$ python -q
>>> import numpy as np
>>> from numpy import linalg as LA
>>> np.set_printoptions(precision=2, suppress=True, linewidth=160)
>>> X = np.load("x.npy")
>>> X
array([[ 1.6, -2.8, -2. ],
       [ 0.4,  0.1, -0.8],
       [ 0.9,  1.7,  1.1]])
>>> proj = np.triu(np.array([[-8, 9, 9], [4, 2, 1], [-5, 2, 8]]), 1) + np.eye(3)
>>> other = proj @ X @ LA.inv(proj)
>>> round(LA.det(other), 2)
np.float64(4.42)
>>> LA.matrix_rank(other)
np.int64(3)
>>> rng = np.random.default_rng(9442)
>>> lab = rng.permutation(3)
>>> lab
array([1, 0, 2])
>>> other = X[lab][:, lab]
>>> np.diag(other)
array([0.1, 1.6, 1.1])
>>> np.round(np.trace(other), 2)
np.float64(2.8)
>>> np.allclose(other, X)
False
>>> vec = np.array([-1, -1, 1])
>>> rhs = X @ vec
>>> b, lr = np.zeros(3), 1 / LA.norm(X, 2) ** 2
>>> for i in range(6):
...     b -= lr * X.T @ (X @ b - rhs)
...     if i % 1 == 0: print(i, round(LA.norm(X @ b - rhs), 2))
... 
0 1.85
1 1.63
2 1.43
3 1.27
4 1.14
5 1.03
>>> b
array([-0.71, -0.29,  0.17])
>>> C2 = X.T @ X
>>> LA.svd(X, compute_uv=False) ** 2
array([17.16,  2.5 ,  0.45])
>>> LA.matrix_rank(C2)
np.int64(3)
>>> np.allclose(C2, C2.T)
True
>>> feats = np.load("mat.npy")
>>> feats
array([[ 0,  2,  1],
       [ 0,  3,  2],
       [ 2,  6,  3],
       [ 5,  8,  6],
       [ 6,  8,  8],
       [ 9,  8,  8],
       [ 9,  9, 11],
       [11, 12, 14],
       [14, 15, 14],
       [14, 18, 14],
       [15, 21, 17],
       [16, 24, 20],
       [19, 24, 21]])
>>> lab = rng.permutation(3)
>>> other = feats[:, lab] * rng.choice([-1, 1], 3)
>>> other
array([[ -1,   2,   0],
       [ -2,   3,   0],
       [ -3,   6,   2],
       [ -6,   8,   5],
       [ -8,   8,   6],
       [ -8,   8,   9],
       [-11,   9,   9],
       [-14,  12,  11],
       [-14,  15,  14],
       [-14,  18,  14],
       [-17,  21,  15],
       [-20,  24,  16],
       [-21,  24,  19]])
>>> left, _, Vh = LA.svd(feats.T @ other)
>>> np.round(left @ Vh, 2) + 0
array([[ 0.,  0.,  1.],
       [ 0.,  1.,  0.],
       [-1.,  0.,  0.]])
>>> lab
array([2, 1, 0])
